>>> import numpy as np
>>> from numpy import linalg as LA
>>> np.set_printoptions(precision=3, suppress=True, linewidth=100)
>>> m1 = np.load("case10.npy")
>>> print(m1)
[[ 0  3 -1 -3 -3  3  4  5  1]
 [ 0  0 -2  4 -5  3  2 -4 -1]
 [ 0  0  0 -3  5 -2 -1  3 -3]
 [ 0  0  0  0  0 -2  4 -3  4]
 [ 0  0  0  0  0  1  0 -3 -4]
 [ 0  0  0  0  0  0 -3  1 -1]
 [ 0  0  0  0  0  0  0  3  4]
 [ 0  0  0  0  0  0  0  0  3]
 [ 0  0  0  0  0  0  0  0  0]]
>>> print([round(float(x), 3) for x in LA.svd(m1, compute_uv=False)[:3]])
[11.451, 9.99, 7.857]
>>> print(LA.cond(m1) > 100)
True
>>> left, sv, VT = LA.svd(m1)
>>> vecs = VT[:(sv > 1e-8).sum()]
>>> rng = np.random.default_rng(7416)
>>> vec = m1[1] + -2 * m1[3] + rng.integers(2) * np.eye(9)[4]
>>> print(vec)
[ 0.  0. -2.  4. -5.  7. -6.  2. -9.]
>>> print(np.round(vecs.T @ vecs, 3) + 0)
[[ 0.     0.     0.     0.     0.     0.     0.     0.     0.   ]
 [ 0.     0.34  -0.187 -0.373 -0.224  0.     0.     0.     0.   ]
 [ 0.    -0.187  0.947 -0.106 -0.063  0.     0.     0.     0.   ]
 [ 0.    -0.373 -0.106  0.789 -0.127  0.     0.     0.     0.   ]
 [ 0.    -0.224 -0.063 -0.127  0.924  0.     0.     0.     0.   ]
 [ 0.     0.     0.     0.     0.     1.     0.     0.     0.   ]
 [ 0.     0.     0.     0.     0.     0.     1.     0.     0.   ]
 [ 0.     0.     0.     0.     0.     0.     0.     1.     0.   ]
 [ 0.     0.     0.     0.     0.     0.     0.     0.     1.   ]]
>>> print(LA.matrix_rank(np.vstack([m1, vec])))
7
>>> r0 = np.array([1, 3, 6])
>>> print(np.correlate(m1[1], m1[6], "full"))
[  0   0  -8  10  -8  -3  17 -10 -16  -3   0   0   0   0   0   0   0]
>>> print(np.convolve(m1[1], r0))
[  0   0  -2  -2  -5  12 -19  20  -1 -27  -6]
>>> print(np.polyval(r0, m1[1]))
[ 6  6  4 34 16 24 16 10  4]
>>> print(np.array([np.convolve(row, r0, "same") for row in m1]))
[[  3   8  12 -18 -24  -5  35  40  33]
 [  0  -2  -2  -5  12 -19  20  -1 -27]
 [  0   0  -3  -4  -5  23 -12   0   9]
 [  0   0   0   0  -2  -2  -3  19  -6]
 [  0   0   0   0   1   3   3 -13 -30]
 [  0   0   0   0   0  -3  -8 -16   3]
 [  0   0   0   0   0   0   3  13  30]
 [  0   0   0   0   0   0   0   3   9]
 [  0   0   0   0   0   0   0   0   0]]
>>> r = LA.matrix_rank(m1)
>>> print(r)
7
>>> N = LA.svd(m1)[2][r:].T
>>> print(np.allclose(m1 @ N, 0))
True
>>> print([int(LA.matrix_rank(m1[:, :j + 1])) for j in range(9)])
[0, 1, 2, 3, 3, 4, 5, 6, 7]
>>> print(np.round(N @ N.T, 3) + 0)
[[1.    0.    0.    0.    0.    0.    0.    0.    0.   ]
 [0.    0.66  0.187 0.373 0.224 0.    0.    0.    0.   ]
 [0.    0.187 0.053 0.106 0.063 0.    0.    0.    0.   ]
 [0.    0.373 0.106 0.211 0.127 0.    0.    0.    0.   ]
 [0.    0.224 0.063 0.127 0.076 0.    0.    0.    0.   ]
 [0.    0.    0.    0.    0.    0.    0.    0.    0.   ]
 [0.    0.    0.    0.    0.    0.    0.    0.    0.   ]
 [0.    0.    0.    0.    0.    0.    0.    0.    0.   ]
 [0.    0.    0.    0.    0.    0.    0.    0.    0.   ]]
>>> print(N.shape)
(9, 2)
>>> print(np.prod(np.diag(m1)), np.round(LA.det(m1), 3))
0 0.0
>>> print(LA.matrix_rank(m1 - m1[0, 0] * np.eye(9)))
7
>>> print(m1 @ m1)
[[  0   0  -6  15 -20  14 -14  18  28]
 [  0   0   0   6 -10  -9   9   6  35]
 [  0   0   0   0   0  11  -6 -11 -25]
 [  0   0   0   0   0   0   6  10   9]
 [  0   0   0   0   0   0  -3   1 -10]
 [  0   0   0   0   0   0   0  -9  -9]
 [  0   0   0   0   0   0   0   0   9]
 [  0   0   0   0   0   0   0   0   0]
 [  0   0   0   0   0   0   0   0   0]]
>>> data = np.loadtxt("out10.csv", delimiter=",")
>>> print(data)
[[ 3.  0.  2.  0.  2.  2.]
 [ 5.  1.  3.  2.  3.  4.]
 [ 5.  2.  3.  5.  5.  6.]
 [ 5.  5.  3.  7.  8.  6.]
 [ 6.  7.  4.  9. 11.  7.]
 [ 6.  7.  5. 12. 13.  9.]
 [ 6.  8.  7. 14. 13. 11.]
 [ 9. 10.  8. 16. 16. 11.]
 [12. 10. 11. 17. 17. 12.]
 [14. 11. 13. 17. 18. 12.]
 [14. 12. 15. 18. 18. 15.]
 [14. 12. 18. 21. 18. 17.]
 [16. 12. 21. 22. 19. 19.]]
>>> labels = data[:, 2] > np.median(data[:, 2])
>>> r0 = data[labels].mean(axis=0) - data[~labels].mean(axis=0)
>>> print(((data - data.mean(axis=0)) @ r0 > 0).astype(int))
[0 0 0 0 0 0 0 1 1 1 1 1 1]
>>> print(np.argsort(-np.abs(r0).round(6), kind="stable"))
[3 2 4 0 5 1]
>>> print(labels.astype(int))
[0 0 0 0 0 0 0 1 1 1 1 1 1]
>>> P = data @ LA.solve(data.T @ data, data.T)
>>> print(np.round(LA.eigvalsh(P), 3) + 0)
[0. 0. 0. 0. 0. 0. 0. 1. 1. 1. 1. 1. 1.]
>>> print(round(np.trace(P), 3))
6.0
>>> other = np.c_[data[:, :1] @ np.array([[3]]), np.array([4, 3, 0, 0, 3, 2, 2, 2, 5, 1, 4, 4, 3])]
>>> print(other)
[[ 9.  4.]
 [15.  3.]
 [15.  0.]
 [15.  0.]
 [18.  3.]
 [18.  2.]
 [18.  2.]
 [27.  2.]
 [36.  5.]
 [42.  1.]
 [42.  4.]
 [42.  4.]
 [48.  3.]]
>>> print(LA.matrix_rank(other))
2
>>> print(LA.norm(LA.qr(data)[0].T @ other, axis=0) ** 2 / ((other ** 2).sum(axis=0) + 1e-12))
[1.    0.801]
>>> print(np.round(LA.lstsq(data, other[:, 0])[0], 3) + 0)
[3. 0. 0. 0. 0. 0.]
>>> print(np.round(LA.norm(other - data @ LA.lstsq(data, other)[0], axis=0), 3) + 0)
[0.    4.744]
>>> cen = data - data.mean(axis=0)
>>> left, sv, VT = LA.svd(cen, full_matrices=False)
>>> print(np.abs(VT[0]).argmax())
3
>>> print(np.round(sv ** 2 / (sv ** 2).sum(), 3) + 0)
[0.943 0.044 0.01  0.001 0.001 0.   ]
>>> print(np.round(cen.mean(axis=0), 3) + 0)
[0. 0. 0. 0. 0. 0.]
>>> print(round(float((sv ** 2).sum() ** 2 / (sv ** 4).sum()), 3))
1.122
>>> print(VT[0] * np.sign(VT[0, np.abs(VT[0]).argmax()]))
[0.318 0.309 0.447 0.525 0.438 0.369]
>>> print(np.searchsorted(np.cumsum(sv ** 2) / (sv ** 2).sum(), 0.9) + 1)
1
>>> feats = (rng.random((5, 5)) < 0.3) + np.eye(5)
>>> feats /= feats.sum(axis=1, keepdims=True)
>>> print(feats)
[[1.    0.    0.    0.    0.   ]
 [0.    0.5   0.    0.5   0.   ]
 [0.    0.    0.667 0.    0.333]
 [0.    0.25  0.25  0.5   0.   ]
 [0.333 0.    0.333 0.    0.333]]
>>> print(LA.eigvals(feats))
[0.873 0.854 0.127 0.146 1.   ]
>>> print(np.einsum("ii->", feats))
3.0
>>> print(np.poly(feats))
[ 1.    -3.     3.236 -1.472  0.25  -0.014]
>>> print(np.kron(np.eye(2, dtype=int), feats))
[[1.    0.    0.    0.    0.    0.    0.    0.    0.    0.   ]
 [0.    0.5   0.    0.5   0.    0.    0.    0.    0.    0.   ]
 [0.    0.    0.667 0.    0.333 0.    0.    0.    0.    0.   ]
 [0.    0.25  0.25  0.5   0.    0.    0.    0.    0.    0.   ]
 [0.333 0.    0.333 0.    0.333 0.    0.    0.    0.    0.   ]
 [0.    0.    0.    0.    0.    1.    0.    0.    0.    0.   ]
 [0.    0.    0.    0.    0.    0.    0.5   0.    0.5   0.   ]
 [0.    0.    0.    0.    0.    0.    0.    0.667 0.    0.333]
 [0.    0.    0.    0.    0.    0.    0.25  0.25  0.5   0.   ]
 [0.    0.    0.    0.    0.    0.333 0.    0.333 0.    0.333]]
>>> print(round(LA.det(feats.T), 3))
0.014
>>> print(feats.sum(axis=1))
[1. 1. 1. 1. 1.]
>>> print(feats @ np.ones(5))
[1. 1. 1. 1. 1.]
>>> p = np.eye(5)[1]
>>> for _ in range(6):
...     p = p @ feats
...     print(p.round(3))
... 
[0.  0.5 0.  0.5 0. ]
[0.    0.375 0.125 0.5   0.   ]
[0.    0.312 0.208 0.438 0.042]
[0.014 0.266 0.262 0.375 0.083]
[0.042 0.227 0.296 0.32  0.115]
[0.08  0.193 0.316 0.273 0.137]
>>> vec = np.array([-1, 3, -3, -1, -2])
>>> rhs = feats @ vec
>>> print(rhs)
[-1.     1.    -2.667 -0.5   -2.   ]
>>> print(LA.solve(feats, rhs))
[-1.  3. -3. -1. -2.]
>>> print(LA.solve(feats, 3 * rhs))
[-3.  9. -9. -3. -6.]
>>> vec = np.array([3, -1, -2, 0, 1])
>>> rhs = feats @ vec
>>> b, lr = np.zeros(5), 1 / LA.norm(feats, 2) ** 2
>>> for i in range(250):
...     b -= lr * feats.T @ (feats @ b - rhs)
...     if i % 50 == 0: print(i, round(LA.norm(feats @ b - rhs), 3))
... 
0 0.72
50 0.112
100 0.078
150 0.056
200 0.04
>>> print(b)
[ 3.006 -0.813 -1.891 -0.17   0.828]
>>> mat = np.load("data.npy")
>>> print(mat)
[[0.618 0.344 0.344]
 [0.344 0.191 0.191]
 [0.344 0.191 0.191]]
>>> labels = rng.permutation(3)
>>> print(labels)
[0 2 1]
>>> other = mat[labels][:, labels]
>>> print(other)
[[0.618 0.344 0.344]
 [0.344 0.191 0.191]
 [0.344 0.191 0.191]]
>>> print(np.trace(other))
1.0
>>> print(np.diag(other))
[0.618 0.191 0.191]
>>> print(np.allclose(other, mat))
True
>>> print(round(float(LA.det(other)), 3), round(float(LA.det(mat[labels])), 3))
0.0 0.0
>>> print(np.round(LA.eigvals(other), 3) + 0)
[1. 0. 0.]
>>> print(np.einsum("ii->", other))
1.0
>>> F = np.load("w.npy")
>>> print(F)
[[60.795 40.502 20.466 39.482 59.497 60.894 61.871 40.201]
 [60.611 40.68  18.356 39.362 57.08  58.891 59.65  38.83 ]
 [58.961 40.804 20.093 39.461 60.115 61.91  58.904 40.075]
 [59.547 39.646 20.108 40.659 58.921 59.998 59.31  43.573]
 [59.059 42.562 19.83  39.558 61.033 59.248 60.72  41.491]
 [60.805 40.066 19.066 40.202 60.787 58.918 59.689 41.481]
 [58.534 39.73  21.483 40.96  59.834 59.479 60.303 40.985]
 [60.682 41.379 19.787 40.114 58.613 59.968 59.248 40.234]
 [60.942 39.637 20.47  38.655 59.63  60.24  58.936 42.372]
 [60.597 41.465 20.483 39.384 61.587 61.415 60.451 41.415]
 [58.891 39.211 21.985 41.053 60.147 60.559 60.251 41.296]
 [60.199 38.488 20.223 40.566 58.591 60.063 57.984 39.971]
 [61.158 40.438 20.79  38.776 60.332 59.939 59.959 39.722]
 [60.766 40.149 19.644 39.083 59.656 61.182 61.188 40.233]
 [59.46  38.112 21.694 40.107 58.754 58.827 60.546 40.746]
 [59.867 39.283 18.847 39.241 57.899 61.233 60.834 38.963]
 [60.452 40.628 19.409 38.18  59.89  59.101 59.05  39.231]]
>>> print([round(float(x), 3) for x in LA.svd(F, compute_uv=False)[:3]])
[577.368, 6.137, 4.805]
>>> print(LA.cond(F) > 100)
True
>>> print(round(np.log10(LA.cond(F))))
2
>>> print(np.argsort(-LA.norm(F, axis=0).round(6), kind="stable")[:3])
[5 0 6]
>>> print(LA.matrix_rank(F, rtol=0.1))
1
>>> print(round(float(LA.norm(F, 2) / LA.norm(F)), 3))
1.0
